In [1]: import numpy as np

In [2]: np.set_printoptions(precision=2, suppress=True, linewidth=120, floatmode="fixed")

In [3]: rnd = lambda a: np.round(a, 2) + 0

In [4]: K = np.load("x.npy")

In [5]: print(K)
[[-5 -6  5]
 [-5 -6  5]
 [ 5 -4  3]]

In [6]: # rows 0 and 1 are equal

In [7]: U, s, vt = np.linalg.svd(K)

In [8]: print(np.argmax(s[:-1] / (s[1:] + 1e-6)) + 1)
2

In [9]: A2 = U[:, :2] @ np.diag(s[:2]) @ vt[:2]

In [10]: print(rnd(A2))
[[-5.00 -6.00  5.00]
 [-5.00 -6.00  5.00]
 [ 5.00 -4.00  3.00]]

In [11]: print(np.linalg.matrix_rank(K, rtol=0.05))
2

In [12]: print(rnd(np.linalg.norm(K - A2) / np.linalg.norm(K)))
0.0

In [13]: print(rnd(np.poly(A2)))
[  1.00   8.00 -38.00   0.00]

In [14]: print(rnd(np.linalg.det(A2[::-1])))
0.0

In [15]: print(rnd(np.linalg.det(2 * A2)), rnd(np.linalg.det(A2)))
0.0 0.0

In [16]: u, g = K[2], K[0]

In [17]: print(u @ g)
14

In [18]: p = (u @ g) / (u @ u) * u

In [19]: print(np.outer(u, g))
[[-25 -30  25]
 [ 20  24 -20]
 [-15 -18  15]]

In [20]: print(rnd(p))
[ 1.40 -1.12  0.84]

In [21]: print(rnd(np.linalg.norm(u + g) ** 2 + np.linalg.norm(u - g) ** 2))
272.0

In [22]: print(g - p)
[-6.40 -4.88  4.16]

In [23]: print(np.argsort(-np.linalg.norm(K, axis=0).round(6), kind="stable")[:3])
[1 0 2]

In [24]: print(rnd(np.linalg.norm(K, 2) / np.linalg.norm(K)))
0.89

In [25]: F = np.load("a.npy")

In [26]: print(F)
[[ 0  2  1  0 -4  0  1  2]
 [ 0  2  1  0 -4  1  0  0]
 [ 2  2  2  0 -4  1  1  1]
 [ 0  2  0  1 -4  2  2  1]]

In [27]: vec = np.array([3, 3, -2, 9, 1, 3, 5, -3])

In [28]: a = np.maximum(F @ vec, 0)

In [29]: print(np.flatnonzero(a > 1e-9))
[1 2 3]

In [30]: print(np.maximum(F @ vec, 0) - np.maximum(-F @ vec, 0))
[-1  3  9 24]

In [31]: print(F * (a > 1e-9)[:, None])
[[ 0  0  0  0  0  0  0  0]
 [ 0  2  1  0 -4  1  0  0]
 [ 2  2  2  0 -4  1  1  1]
 [ 0  2  0  1 -4  2  2  1]]

In [32]: W1 = np.array([[-2, -7, 3, -1],
    ...:     [-1, 2, 9, -3],
    ...:     [9, -4, -2, 5],
    ...:     [0, 7, 9, -5],
    ...:     [-4, 7, 2, 2],
    ...:     [4, -9, 5, -2],
    ...:     [-8, -1, -4, -5],
    ...:     [7, 6, 0, -4]])

In [33]: c = np.array([-3, 3, 2, -1])

In [34]: hid = np.maximum(F @ W1 + c, 0)

In [35]: print(np.linalg.matrix_rank(hid))
2

In [36]: print((hid > 0).mean(axis=0))
[1.00 0.00 1.00 0.00]

In [37]: basis = np.array([[0, 9, 7], [9, 0, 2], [4, 9, 4], [1, 0, 3]])

In [38]: print((hid @ basis).round(6).argmax(axis=1))
[1 1 1 1]

In [39]: W0 = np.load("sample6.npy")

In [40]: print(W0)
[[ 0.40  0.20  0.60 -1.10  1.90  0.10  1.10  0.20]
 [ 0.50  0.30  0.00  0.30  0.80  0.60 -1.30  1.30]]

In [41]: u = np.array([3, 2])

In [42]: print(rnd(np.polyval(u, W0[0])))
[ 3.20  2.60  3.80 -1.30  7.70  2.30  5.30  2.60]

In [43]: print(rnd(np.cross(W0[0, :3], W0[1, :3])))
[-0.18  0.30  0.02]

In [44]: vec = np.array([-1, -1, -2, -1, 0, 0, 0, -1])

In [45]: print((W0 @ vec).argmax())
0

In [46]: print(W0 @ np.eye(8)[7])
[0.20 1.30]

In [47]: print(rnd((W0 * vec).sum(axis=1)))
[-0.90 -2.40]

In [48]: print(W0 * vec)
[[-0.40 -0.20 -1.20  1.10  0.00  0.00  0.00 -0.20]
 [-0.50 -0.30 -0.00 -0.30  0.00  0.00 -0.00 -1.30]]

In [49]: cov = W0.T @ W0

In [50]: print(np.linalg.matrix_rank(cov))
2

In [51]: print(rnd(np.diag(cov)))
[0.41 0.13 0.36 1.30 4.25 0.37 2.90 1.73]

In [52]: print((W0 @ W0.T).shape)
(2, 2)

In [53]: print(np.trace(cov), (W0 ** 2).sum())
11.45 11.45

In [54]: mat = np.load("mat.npy")

In [55]: print(mat)
[[6.00 0.00 0.00]
 [0.00 6.00 5.00]
 [0.00 5.00 6.00]]

In [56]: rng = np.random.default_rng(717)

In [57]: lab = rng.permutation(3)

In [58]: print(lab)
[1 2 0]

In [59]: A2 = mat[lab][:, lab]

In [60]: print(A2)
[[6.00 5.00 0.00]
 [5.00 6.00 0.00]
 [0.00 0.00 6.00]]

In [61]: print(rnd(np.linalg.det(A2)), rnd(np.linalg.det(mat[lab])))
66.0 66.0

In [62]: print(np.diag(A2))
[6.00 6.00 6.00]

In [63]: ev, V = np.linalg.eig(A2)

In [64]: print(rnd(np.prod(ev)))
66.0

In [65]: A2 = np.array([[0, 0, 1], [0, -3, -2], [-2, 2, -3]])

In [66]: print(np.einsum("ik,kj->ji", mat, A2))
[[  0.00 -10.00 -12.00]
 [  0.00  -8.00  -3.00]
 [  6.00 -27.00 -28.00]]

In [67]: A2 = mat / np.linalg.norm(mat, axis=1, keepdims=True)

In [68]: cov = A2 @ A2.T

In [69]: print(rnd(cov))
[[1.00 0.00 0.00]
 [0.00 1.00 0.98]
 [0.00 0.98 1.00]]

In [70]: print(rnd(np.linalg.norm(A2, axis=1)))
[1.00 1.00 1.00]

In [71]: print((np.abs(cov) > 0.9).astype(int))
[[1 0 0]
 [0 1 1]
 [0 1 1]]

In [72]: print(rnd(np.degrees(np.arccos(np.clip(cov[2, 1], -1, 1)))))
10.39

In [73]: A2 = mat + rng.integers(-2, 3, (3, 2)) @ rng.integers(-2, 3, (2, 3))

In [74]: print(A2)
[[ 6.00  0.00  1.00]
 [-2.00 10.00  9.00]
 [ 1.00  3.00  5.00]]

In [75]: print(np.abs(A2 - mat).sum(axis=1))
[ 1.00 10.00  4.00]

In [76]: print(rnd(np.linalg.svd(A2 - mat, compute_uv=False)))
[6.48 1.04 0.00]

In [77]: m1 = np.load("block15.npy")

In [78]: print(m1)
[[ 5  4  5 -1 -1]
 [ 4  5  4  5 -1]
 [ 5  4  5  4  5]
 [-1  5  4  5  4]
 [-1 -1  5  4  5]]

In [79]: vec = np.array([3, -5, 9, 3, -2])

In [80]: y = m1 @ vec

In [81]: print(y)
[39 40 42 15 49]

In [82]: print(rnd(np.linalg.solve(m1, y + m1[:, 3])))
[ 3.00 -5.00  9.00  4.00 -2.00]

In [83]: print(rnd(np.linalg.solve(m1.T, m1[0])))
[1.00 0.00 0.00 0.00 0.00]

In [84]: ev, V = np.linalg.eigh(m1)

In [85]: vec = np.array([-2, -3, 3, 2, 3])

In [86]: print(vec @ m1 @ vec)
255

In [87]: print(np.abs(m1).sum(axis=1).max(), rnd(np.abs(ev).max()))
23 17.09

In [88]: print(rnd(np.linalg.eigvalsh(m1[1:, 1:])))
[-2.84  0.81  6.19 15.84]

In [89]: vec = np.array([0, 2, 1, 2, 2])

In [90]: print((m1 * vec).sum(axis=1))
[ 9 22 31 32 21]

In [91]: A = np.loadtxt("layer19.csv", delimiter=",")

In [92]: print(A)
[[0.00 1.00 0.00 0.00 1.00]
 [1.00 0.00 1.00 0.00 0.00]
 [0.00 1.00 0.00 0.00 0.00]
 [0.00 0.00 0.00 0.00 0.00]
 [1.00 0.00 0.00 0.00 0.00]]

In [93]: # symmetric

In [94]: Q, V = np.linalg.qr(m1[:, :3])[0], np.linalg.qr(m1[:, 3:])[0]

In [95]: s = np.linalg.svd(Q.T @ V, compute_uv=False)

In [96]: print(rnd(np.linalg.norm(Q @ Q.T - V @ V.T, 2)))
1.0

In [97]: print((s > 0.9).sum())
0

In [98]: print(np.allclose(A[:-1].T @ np.linalg.lstsq(A[:-1].T, A[-1])[0], A[-1]))
False

In [99]: print(rnd(A @ np.linalg.pinv(A) @ A))
[[0.00 1.00 0.00 0.00 1.00]
 [1.00 0.00 1.00 0.00 0.00]
 [0.00 1.00 0.00 0.00 0.00]
 [0.00 0.00 0.00 0.00 0.00]
 [1.00 0.00 0.00 0.00 0.00]]

In [100]: print(np.all(np.linalg.eigvalsh(A) > 0))
False

In [101]: print(rnd(np.linalg.eigvalsh(A).min()))
-1.62

In [102]: print([round(float(np.linalg.det(A[:i, :i])), 2) + 0 for i in range(1, 6)])
[0.0, -1.0, 0.0, 0.0, 0.0]

In [103]: r = np.linalg.matrix_rank(A)

In [104]: print(r)
4

In [105]: ns = np.linalg.svd(A)[2][r:].T

In [106]: print(ns @ ns.T)
[[0.00 0.00 0.00 0.00 0.00]
 [0.00 0.00 0.00 0.00 0.00]
 [0.00 0.00 0.00 0.00 0.00]
 [0.00 0.00 0.00 1.00 0.00]
 [0.00 0.00 0.00 0.00 0.00]]

In [107]: print([int(np.linalg.matrix_rank(A[:i])) for i in range(1, len(A) + 1)])
[1, 2, 3, 3, 4]

In [108]: U, s, vt = np.linalg.svd(A)

In [109]: print(np.argmax(s[:-1] / (s[1:] + 1e-6)) + 1)
4

In [110]: print(rnd(s))
[1.62 1.62 0.62 0.62 0.00]

In [111]: A2 = U[:, :4] @ np.diag(s[:4]) @ vt[:4]

In [112]: print(rnd(A2))
[[0.00 1.00 0.00 0.00 1.00]
 [1.00 0.00 1.00 0.00 0.00]
 [0.00 1.00 0.00 0.00 0.00]
 [0.00 0.00 0.00 0.00 0.00]
 [1.00 0.00 0.00 0.00 0.00]]

In [113]: print(rnd(np.linalg.norm(A - A2) / np.linalg.norm(A)))
0.0

In [114]: print(np.linalg.matrix_rank(A2))
4
